% python3 -q
>>> import numpy as np
>>> np.set_printoptions(precision=3, suppress=True, linewidth=160, sign=" ")
>>> feats = np.load("x.npy")
>>> feats
array([[ 0.759,  0.177, -0.389],
       [ 0.177,  0.869,  0.286],
       [-0.389,  0.286,  0.371]])
>>> # symmetric, so the eigenvalues are real
>>> vals, V = np.linalg.eigh(feats)
>>> vec = np.array([-2, 2, -3])
>>> np.round(vec @ feats @ vec / (vec @ vec), 3), round(float(vals[0]), 3), round(vals[-1], 3)
(np.float64(0.019), -0.0, np.float64(1.0))
>>> V * np.maximum(vals, 0) @ V.T
array([[ 0.759,  0.177, -0.389],
       [ 0.177,  0.869,  0.286],
       [-0.389,  0.286,  0.371]])
>>> np.round(vec @ feats @ vec, 3)
np.float64(0.331)
>>> np.linalg.eigvalsh(feats[1:, 1:])
array([ 0.241,  1.   ])
>>> vals, V = np.linalg.eigh(feats)
>>> round(float(vals.sum()), 3), np.trace(feats)
(2.0, np.float64(2.0))
>>> (vals > 1e-8).sum(), (vals < -1e-8).sum()
(np.int64(2), np.int64(0))
>>> V @ np.diag(vals) @ V.T
array([[ 0.759,  0.177, -0.389],
       [ 0.177,  0.869,  0.286],
       [-0.389,  0.286,  0.371]])
>>> vals.round(3) + 0
array([ 0.,  1.,  1.])
>>> np.round(V.T @ feats @ V, 3) + 0
array([[ 0.,  0.,  0.],
       [ 0.,  1.,  0.],
       [ 0.,  0.,  1.]])
>>> np.argsort(-np.linalg.norm(feats, axis=0).round(6), kind="stable")[:3]
array([ 1,  0,  2])
>>> np.linalg.matrix_rank(feats, rtol=0.1)
np.int64(2)
>>> np.linalg.cond(feats) > 100
np.True_
>>> K = np.loadtxt("dump.csv", delimiter=",")
>>> K
array([[-1., -3.,  2., -4.],
       [ 1.,  3.,  0.,  4.],
       [ 2.,  1.,  0.,  8.]])
>>> gram = K.T @ K
>>> (K @ K.T).shape
(3, 3)
>>> np.round(np.linalg.eigvalsh(gram)[::-1], 3) + 0
array([ 114.376,    8.966,    1.658,    0.   ])
>>> np.diag(gram)
array([  6.,  19.,   4.,  96.])
>>> np.allclose(gram, gram.T)
True
>>> np.linalg.svd(K, compute_uv=False) ** 2
array([ 114.376,    8.966,    1.658])
>>> np.trace(gram), (K ** 2).sum()
(np.float64(125.0), np.float64(125.0))
>>> other = K[0, 0] * K[1:] - np.outer(K[1:, 0], K[0])
>>> other
array([[ 0.,  0., -2.,  0.],
       [ 0.,  5., -4.,  0.]])
>>> K[:, 0] / K[0, 0]
array([ 1., -1., -2.])
>>> t3 = np.stack([other, 4 * other, other[::-1]])
>>> np.linalg.matrix_rank(t3.reshape(3, -1))
np.int64(2)
>>> np.linalg.matrix_rank(t3)
array([ 2,  2,  2])
>>> (t3 @ other.T).shape
(3, 2, 2)
>>> t3.shape
(3, 2, 4)
>>> np.linalg.norm(t3, axis=(1, 2))
array([  6.708,  26.833,   6.708])
>>> F = np.array([[4, 2, -6, 2], [4, -4, -12, 4], [0, 3, 3, -1]])
>>> # null space of dimension 2
>>> np.linalg.matrix_rank(F, rtol=0.1)
np.int64(2)
>>> vec = np.array([1, 2, 3, 0])
>>> h = np.maximum(F @ vec, 0)
>>> F.T @ h
array([  0,  45,  45, -15])
>>> np.flatnonzero(h > 1e-9)
array([ 2])
>>> np.maximum(F @ vec, 0) - np.maximum(-F @ vec, 0)
array([-10, -40,  15])
>>> F * (h > 1e-9)[:, None]
array([[ 0,  0,  0,  0],
       [ 0,  0,  0,  0],
       [ 0,  3,  3, -1]])
>>> left, sv, Vh = np.linalg.svd(F, full_matrices=False)
>>> np.round(left.T @ F @ Vh.T, 3) + 0
array([[ 15.754,   0.   ,   0.   ],
       [  0.   ,   4.777,   0.   ],
       [  0.   ,   0.   ,   0.   ]])
>>> sv.round(3) + 0
array([ 15.754,   4.777,   0.   ])
>>> np.round(np.sqrt((sv ** 2).sum()), 3), round(np.linalg.norm(F), 3)
(np.float64(16.462), np.float64(16.462))
>>> np.cumsum(sv ** 2) / np.sum(sv ** 2)
array([ 0.916,  1.   ,  1.   ])
>>> (sv > 1e-8).sum()
np.int64(2)
>>> np.round(left.T @ left, 3) + 0
array([[ 1.,  0.,  0.],
       [ 0.,  1.,  0.],
       [ 0.,  0.,  1.]])
>>> left.shape, sv.shape, Vh.shape
((3, 3), (3,), (3, 4))
>>> W1 = np.array([[3, 0, 1], [2, 3, 2], [0, 1, 2], [3, 0, 2]])
>>> b = np.array([-8, -3, 9])
>>> hid = np.maximum(F @ W1 + b, 0)
>>> hid
array([[ 14,   0,   9],
       [  8,   0,   0],
       [  0,   9,  19]])
>>> (hid > 0).astype(int)
array([[ 1,  0,  1],
       [ 1,  0,  0],
       [ 0,  1,  1]])
>>> (hid > 0).mean(axis=0)
array([ 0.667,  0.333,  0.667])
>>> W2 = np.array([[2, 0, 1], [-1, 0, -1], [2, 2, 1]])
>>> (hid @ W2).round(6).argmax(axis=1)
array([ 0,  0,  1])
>>> W1 @ W2
array([[  8,   2,   4],
       [  5,   4,   1],
       [  3,   4,   1],
       [ 10,   4,   5]])
>>> left, sv, Vh = np.linalg.svd(F)
>>> sv.round(3) + 0
array([ 15.754,   4.777,   0.   ])
>>> other = left[:, :2] @ np.diag(sv[:2]) @ Vh[:2]
>>> round(np.abs(F - other).max(), 3)
np.float64(0.0)
>>> other.round(3) + 0
array([[  4.,   2.,  -6.,   2.],
       [  4.,  -4., -12.,   4.],
       [  0.,   3.,   3.,  -1.]])
>>> np.round(np.linalg.norm(F - other) / np.linalg.norm(F), 3)
np.float64(0.0)
>>> X = np.load("a.npy")
>>> X
array([[ 2.,  2.,  8., -5.],
       [ 1.,  0.,  8., -2.],
       [ 0.,  0.,  1.,  0.],
       [ 0.,  0.,  2.,  0.]])
>>> # rank 3
>>> vec = np.array([0, 1, 1])
>>> feats @ feats @ vec
array([-0.212,  1.156,  0.658])
>>> np.trace(feats)
np.float64(2.0)
>>> np.eye(3) - feats
array([[ 0.241, -0.177,  0.389],
       [-0.177,  0.131, -0.286],
       [ 0.389, -0.286,  0.629]])
>>> np.linalg.eigvalsh(2 * feats - np.eye(3))
array([-1.,  1.,  1.])
>>> r = np.linalg.matrix_rank(X)
>>> r
np.int64(3)
>>> null = np.linalg.svd(X)[2][r:].T
>>> null.shape
(4, 1)
>>> np.round(X @ null, 3) + 0
array([[ 0.],
       [ 0.],
       [ 0.],
       [ 0.]])
>>> np.round(null[:, 0] / null[np.abs(null[:, 0]).round(6).argmax(), 0], 3) + 0
array([ 1.  ,  0.25,  0.  ,  0.5 ])
>>> [int(np.linalg.matrix_rank(np.delete(X, i, axis=0))) for i in range(4)]
[2, 2, 3, 3]
>>> [int(np.linalg.matrix_rank(X[:, :j + 1])) for j in range(4)]
[1, 2, 3, 3]
>>> np.allclose(X @ null, 0)
True
>>> W1 = np.array([[-1, 6, -1], [-7, -2, 5], [-4, 5, -2], [-4, -4, -8]])
>>> b = np.array([4, 1, 0])
>>> hid = np.maximum(X @ W1 + b, 0)
>>> (hid > 0).mean(axis=0)
array([ 0.  ,  1.  ,  0.25])
>>> (hid > 0).astype(int)
array([[ 0,  1,  1],
       [ 0,  1,  0],
       [ 0,  1,  0],
       [ 0,  1,  0]])
>>> np.linalg.matrix_rank(hid)
np.int64(2)
>>> W2 = np.array([[-3, -7], [2, -3], [-8, -1]])
>>> hid @ W2
array([[-118., -239.],
       [ 110., -165.],
       [  12.,  -18.],
       [  22.,  -33.]])
>>> (hid @ W2).round(6).argmax(axis=1)
array([ 0,  0,  0,  0])
>>> np.argsort(-np.linalg.norm(X, axis=0).round(6), kind="stable")[:3]
array([ 2,  3,  0])
>>> [round(float(x), 3) for x in np.linalg.svd(X, compute_uv=False)[:3]]
[12.817, 2.577, 0.31]
>>> A = np.loadtxt("w.csv", delimiter=",")
>>> A
array([[ 0.58, -0.75, -0.74],
       [ 1.56, -1.13,  0.96],
       [-0.97,  1.24,  1.19]])
>>> # null space of dimension 1
>>> t3 = np.stack([F, 4 * F, F[::-1]])
>>> np.einsum("bij,cij->bc", t3, t3)
array([[  271,  1084,   164],
       [ 1084,  4336,   656],
       [  164,   656,   271]])
>>> (t3 @ F.T).shape
(3, 3, 3)
>>> np.linalg.norm(t3, axis=(1, 2))
array([ 16.462,  65.848,  16.462])
>>> t3.sum(axis=0)
array([[ 20,  13, -27,   9],
       [ 24, -24, -72,  24],
       [  4,  17,   9,  -3]])
>>> t3 = np.stack([A, -2 * A, A[::-1]])
>>> np.linalg.norm(t3, axis=(1, 2))
array([ 3.158,  6.316,  3.158])
>>> (t3 @ A.T).shape
(3, 3, 3)
>>> P = np.triu(np.array([[0, 1, 2], [2, 1, 1], [0, 2, 0]]), 1) + np.eye(3)
>>> other = P @ A @ np.linalg.inv(P)
>>> np.round(np.poly(other), 3) + 0
array([ 1.   , -0.64 , -2.048,  0.   ])
>>> other
array([[ 0.2 ,  0.4 ,  1.8 ],
       [ 0.59, -0.48,  1.45],
       [-0.97,  2.21,  0.92]])
>>> np.linalg.matrix_rank(other)
np.int64(2)
>>> np.linalg.lstsq(other[:-1].T, other[-1])[2]
np.int32(2)
>>> np.allclose(other[:-1].T @ np.linalg.lstsq(other[:-1].T, other[-1])[0], other[-1])
True
>>> other @ np.linalg.pinv(other) @ other
array([[ 0.2 ,  0.4 ,  1.8 ],
       [ 0.59, -0.48,  1.45],
       [-0.97,  2.21,  0.92]])
>>> np.round(np.trace(np.linalg.pinv(other) @ other), 3)
np.float64(2.0)
>>> W0 = np.load("m.npy")
>>> W0
array([[ 2,  3,  2],
       [ 2,  1,  2],
       [ 2,  1,  2],
       [ 0,  0,  0],
       [ 0,  0,  0],
       [ 0,  0,  0],
       [ 0,  0,  0],
       [ 0,  0,  0],
       [ 0,  0,  0],
       [ 0,  0,  0],
       [ 0,  0,  0],
       [ 0,  0,  0],
       [ 0,  0,  0],
       [ 0,  0,  0],
       [ 0,  0,  0]])
>>> # rows 1 and 2 are equal
>>> vec = np.array([-3, 2, 1])
>>> h = np.maximum(W0 @ vec, 0)
>>> W0 * (h > 1e-9)[:, None]
array([[ 2,  3,  2],
       [ 0,  0,  0],
       [ 0,  0,  0],
       [ 0,  0,  0],
       [ 0,  0,  0],
       [ 0,  0,  0],
       [ 0,  0,  0],
       [ 0,  0,  0],
       [ 0,  0,  0],
       [ 0,  0,  0],
       [ 0,  0,  0],
       [ 0,  0,  0],
       [ 0,  0,  0],
       [ 0,  0,  0],
       [ 0,  0,  0]])
>>> np.maximum(W0 @ vec, 0) - np.maximum(-W0 @ vec, 0)
array([ 2, -2, -2,  0,  0,  0,  0,  0,  0,  0,  0,  0,  0,  0,  0])
>>> h
array([ 2,  0,  0,  0,  0,  0,  0,  0,  0,  0,  0,  0,  0,  0,  0])
>>> W0.T @ h
array([ 4,  6,  4])
>>> J = np.load("block0.npy")
>>> J
array([[ 0,  0,  0],
       [ 0,  0,  0],
       [ 1, -2, -1],
       [ 3, -1, -3],
       [ 4, -1,  0],
       [ 0,  0,  0],
       [ 2,  1, -2],
       [ 1, -2, -1],
       [ 0,  0,  0],
       [ 1, -2, -1],
       [ 1, -2, -1],
       [ 2,  1, -2],
       [ 2, -2,  2],
       [ 2,  1, -2],
       [ 2, -2,  2],
       [ 2,  1, -2],
       [ 0,  0,  0],
       [ 0,  0,  0],
       [ 2, -2,  2],
       [ 0,  0,  0],
       [ 0,  0,  0],
       [ 1, -2, -1],
       [ 1, -2, -1],
       [ 5, -3, -1],
       [ 0,  0,  0]])
>>> # rows 0 and 1 are equal
>>> W2 = J[[10, 18]].astype(float)
>>> for _ in range(3):
...     lab = np.linalg.norm(J[:, None] - W2, axis=-1).argmin(axis=1)
...     W2 = np.array([J[lab == j].mean(axis=0) for j in range(2)])
... 
>>> lab
array([ 0,  0,  0,  0,  1,  0,  0,  0,  0,  0,  0,  0,  1,  0,  1,  0,  0,  0,  1,  0,  0,  0,  0,  1,  0])
>>> W2
array([[ 0.85, -0.45, -0.85],
       [ 3.  , -2.  ,  1.  ]])
>>> vec = np.array([1, 2, 2])
>>> target = J @ vec
>>> b, lr = np.zeros(3), 1 / np.linalg.norm(J, 2) ** 2
>>> for i in range(6):
...     b -= lr * J.T @ (J @ b - target)
...     if i % 1 == 0: print(i, round(np.linalg.norm(J @ b - target), 3))
... 
0 10.205
1 8.674
2 7.391
3 6.306
4 5.383
5 4.596
>>> b
array([ 0.38 ,  1.285,  1.391])
>>> round(float(np.linalg.cond(J)), 3)
2.617
>>> other = np.c_[J[:, :1] @ np.array([[5]]), np.array([2, 2, 2, 4, 0, 4, 3, 4, 2, 3, 5, 0, 0, 4, 3, 5, 0, 0, 3, 5, 2, 3, 2, 3, 1])]
>>> other
array([[  0,   2],
       [  0,   2],
       [  5,   2],
       [ 15,   4],
       [ 20,   0],
       [  0,   4],
       [ 10,   3],
       [  5,   4],
       [  0,   2],
       [  5,   3],
       [  5,   5],
       [ 10,   0],
       [ 10,   0],
       [ 10,   4],
       [ 10,   3],
       [ 10,   5],
       [  0,   0],
       [  0,   0],
       [ 10,   3],
       [  0,   5],
       [  0,   2],
       [  5,   3],
       [  5,   2],
       [ 25,   3],
       [  0,   1]])
>>> np.round(np.linalg.lstsq(J, other[:, 0])[0], 3) + 0
array([ 5.,  0.,  0.])
>>> np.round(np.linalg.norm(other - J @ np.linalg.lstsq(J, other)[0], axis=0), 3) + 0
array([  0. ,  10.4])
>>> np.linalg.matrix_rank(np.c_[J, other])
np.int64(4)
>>> cen = J - J.mean(axis=0)
>>> V = np.linalg.svd(cen)[2][:2]
>>> other = cen - cen @ V.T @ V
>>> np.linalg.norm(other, axis=1).round(6).argmax()
np.int64(4)
>>> other.std(axis=0)
array([ 0.422,  0.536,  0.444])
>>> np.round(np.cov(cen @ V.T, rowvar=False), 3) + 0
array([[ 2.244,  0.   ],
       [ 0.   ,  1.975]])
>>> (cen @ V.T).std(axis=0)
array([ 1.468,  1.377])
>>> round(float(np.linalg.norm(other) / np.linalg.norm(cen)), 3)
0.375
>>> M = np.loadtxt("mat.csv", delimiter=",")
>>> M
array([[ 0.,  0.,  0.],
       [ 1.,  1.,  0.],
       [ 0.,  1.,  0.]])
>>> # triangular
>>> left, sv, Vh = np.linalg.svd(M)
>>> sv
array([ 1.618,  0.618,  0.   ])
>>> other = left[:, :2] @ np.diag(sv[:2]) @ Vh[:2]
>>> np.linalg.matrix_rank(other)
np.int64(2)
>>> other.round(3) + 0
array([[ 0.,  0.,  0.],
       [ 1.,  1.,  0.],
       [ 0.,  1.,  0.]])
